% ipython --no-banner

In [1]: import numpy as np

In [2]: import numpy.linalg as la

In [3]: np.set_printoptions(suppress=True, linewidth=120)

In [4]: W0 = np.loadtxt("m.csv", delimiter=",")

In [5]: W0
Out[5]: 
array([[ 2., -5., -1.,  3.,  0.],
       [ 0.,  0.,  0.,  3.,  2.],
       [ 0., 15.,  3.,  1.,  3.]])

In [6]: rng = np.random.default_rng(462)

In [7]: B = W0 + rng.integers(-2, 3, (3, 2)) @ rng.integers(-2, 3, (2, 5))

In [8]: B
Out[8]: 
array([[ 3., -7., -1., -3.,  4.],
       [-2., -4.,  4.,  7.,  2.],
       [-2., 13.,  6.,  7.,  1.]])

In [9]: np.round(la.svd(B - W0, compute_uv=False), 2) + 0
Out[9]: array([11.35,  6.09,  0.  ])

In [10]: np.abs(B - W0).sum(axis=1)
Out[10]: array([13., 14., 15.])

In [11]: K = np.array([[0, 0, 1, 1], [0, 0, 1, 0], [1, 1, 0, 1], [1, 0, 1, 0]])

In [12]: # equal to its transpose

In [13]: B = la.inv(K)

In [14]: round(la.slogdet(K)[0], 2)
Out[14]: np.float64(1.0)

In [15]: K @ B
Out[15]: 
array([[1., 0., 0., 0.],
       [0., 1., 0., 0.],
       [0., 0., 1., 0.],
       [0., 0., 0., 1.]])

In [16]: B
Out[16]: 
array([[ 0., -1.,  0.,  1.],
       [-1.,  2.,  1., -1.],
       [ 0.,  1.,  0.,  0.],
       [ 1., -1., -0., -0.]])

In [17]: (np.abs(B) > 1e-9).astype(int)
Out[17]: 
array([[0, 1, 0, 1],
       [1, 1, 1, 1],
       [0, 1, 0, 0],
       [1, 1, 0, 0]])

In [18]: round(float(la.cond(K)), 2)
Out[18]: 6.98

In [19]: O = K.astype(float).copy()

In [20]: for j in range(4):
    ...:     O[:, j] -= O[:, :j] @ (O[:, :j].T @ O[:, j])
    ...:     O[:, j] /= la.norm(O[:, j])
    ...: 

In [21]: np.round(O.T @ O, 2) + 0
Out[21]: 
array([[1., 0., 0., 0.],
       [0., 1., 0., 0.],
       [0., 0., 1., 0.],
       [0., 0., 0., 1.]])

In [22]: O.round(2) + 0
Out[22]: 
array([[ 0.  ,  0.  ,  0.71,  0.71],
       [ 0.  ,  0.  ,  0.71, -0.71],
       [ 0.71,  0.71,  0.  ,  0.  ],
       [ 0.71, -0.71,  0.  ,  0.  ]])

In [23]: np.round(np.poly(K), 2) + 0
Out[23]: array([ 1.,  0., -4., -2.,  1.])

In [24]: np.einsum("ii->", K)
Out[24]: np.int64(0)

In [25]: np.einsum("ij,ji->", K, K)
Out[25]: np.int64(8)

In [26]: C2 = K.T @ K

In [27]: np.round(la.svd(K, compute_uv=False) ** 2, 2)
Out[27]: array([4.71, 2.19, 1.  , 0.1 ])

In [28]: np.trace(C2), (K ** 2).sum()
Out[28]: (np.int64(8), np.int64(8))

In [29]: C2
Out[29]: 
array([[2, 1, 1, 1],
       [1, 1, 0, 1],
       [1, 0, 3, 1],
       [1, 1, 1, 2]])

In [30]: la.matrix_rank(C2)
Out[30]: np.int64(4)

In [31]: np.allclose(C2, C2.T)
Out[31]: True
